% python3 -q
>>> import numpy as np
>>> np.set_printoptions(suppress=True, linewidth=100)
>>> W0 = np.load("sample1.npy")
>>> print(W0)
[[ 1.4   1.2   5.69 -0.9   0.8   0.1 ]
 [-0.4  -0.4  -1.74  1.    1.5   0.7 ]
 [ 0.6   0.5   2.41  1.4  -0.8  -0.9 ]
 [-0.5  -2.   -2.12  0.4  -0.7  -1.5 ]
 [-0.6   0.2  -2.48  0.8   0.7  -1.2 ]
 [-1.7   0.6  -6.88  0.2   1.1   0.4 ]
 [ 1.9   1.6   7.66 -0.8  -0.9   1.5 ]
 [ 1.4   0.    5.58 -1.    2.   -1.  ]
 [ 0.4   0.2   1.58 -0.1   0.4   1.3 ]
 [-1.3   0.6  -5.11  0.3  -0.2   1.6 ]
 [-0.9   1.7  -3.62  1.6   0.   -1.6 ]
 [-0.9   0.6  -3.6  -2.3  -0.8  -1.  ]
 [ 0.   -1.4   0.03 -0.7   0.7  -1.3 ]
 [-1.    0.7  -3.94 -1.    1.5   1.4 ]
 [ 1.4  -0.3   5.51  0.6  -1.2   0.7 ]
 [ 0.8  -1.3   3.34 -0.1  -1.3  -0.2 ]
 [-0.3  -0.4  -1.31  1.1  -0.5   1.3 ]
 [-0.2   1.1  -0.79 -2.7  -0.2   0.1 ]
 [ 1.4   0.2   5.81 -0.1   0.5  -2.  ]
 [ 0.2  -1.6   0.67 -1.1  -0.1  -0.1 ]
 [ 0.4  -0.5   1.55  0.4  -0.4  -0.7 ]
 [-1.5  -0.7  -5.93  0.    0.8  -1.8 ]
 [ 0.5   1.    2.15  0.6   0.    0.6 ]
 [ 0.9  -0.7   3.49 -1.4   1.9   0.  ]
 [ 0.7  -0.8   2.91  2.2  -0.3  -0.3 ]
 [ 0.4   1.1   1.53 -0.6  -0.3   0.4 ]
 [-1.5   0.2  -6.13 -0.8  -0.5   0.6 ]
 [-0.6   0.4  -2.54 -0.6   0.6   0.7 ]
 [ 1.1   0.    4.28  1.2   0.3  -1.  ]
 [-0.7  -0.1  -2.8   0.   -0.7   0.  ]
 [ 1.2  -0.3   4.73  1.2   1.5   0.7 ]]
>>> other = np.c_[W0[:, :2] @ np.array([[2, 2], [1, 1]]), np.array([3, -3, -2, 0, -1, -2, -1, 0, 0, -3, -3, 1, 2, 2, 0, 3, -1, 2, 3, -3, 1, 3, -2, 2, -2, -2, 1, -3, 2, 2, -2])]
>>> print(other.round(2))
[[ 4.   4.   3. ]
 [-1.2 -1.2 -3. ]
 [ 1.7  1.7 -2. ]
 [-3.  -3.   0. ]
 [-1.  -1.  -1. ]
 [-2.8 -2.8 -2. ]
 [ 5.4  5.4 -1. ]
 [ 2.8  2.8  0. ]
 [ 1.   1.   0. ]
 [-2.  -2.  -3. ]
 [-0.1 -0.1 -3. ]
 [-1.2 -1.2  1. ]
 [-1.4 -1.4  2. ]
 [-1.3 -1.3  2. ]
 [ 2.5  2.5  0. ]
 [ 0.3  0.3  3. ]
 [-1.  -1.  -1. ]
 [ 0.7  0.7  2. ]
 [ 3.   3.   3. ]
 [-1.2 -1.2 -3. ]
 [ 0.3  0.3  1. ]
 [-3.7 -3.7  3. ]
 [ 2.   2.  -2. ]
 [ 1.1  1.1  2. ]
 [ 0.6  0.6 -2. ]
 [ 1.9  1.9 -2. ]
 [-2.8 -2.8  1. ]
 [-0.8 -0.8 -3. ]
 [ 2.2  2.2  2. ]
 [-1.5 -1.5  2. ]
 [ 2.1  2.1 -2. ]]
>>> print(np.round(np.linalg.norm(np.linalg.qr(W0)[0].T @ other, axis=0) ** 2 / ((other ** 2).sum(axis=0) + 1e-12), 2))
[1.   1.   0.45]
>>> print(np.round(np.linalg.norm(other - W0 @ np.linalg.lstsq(W0, other)[0], axis=0), 2) + 0)
[0.   0.   8.59]
>>> print(np.round(np.linalg.lstsq(W0, other[:, 0])[0], 2) + 0)
[2. 1. 0. 0. 0. 0.]
>>> d = np.linalg.norm(W0[:, None] - W0[None], axis=-1)
>>> print(d[19].round(6).argsort(kind="stable")[:4])
[19 12 20  8]
>>> print(d[:5, :5].round(2))
[[0.   8.09 4.55 9.02 8.74]
 [8.09 0.   5.2  3.57 2.29]
 [4.55 5.2  0.   5.42 5.3 ]
 [9.02 3.57 5.42 0.   2.68]
 [8.74 2.29 5.3  2.68 0.  ]]
>>> print(d.shape)
(31, 31)
>>> print((d + 1e9 * np.eye(31)).round(6).argmin(axis=1))
[ 7 16 20 29 29 26  0  0 22 26  4 29 19 27 28 20  1 27  7 12  2  5 25  7  2 22  9 29 24 27 28]
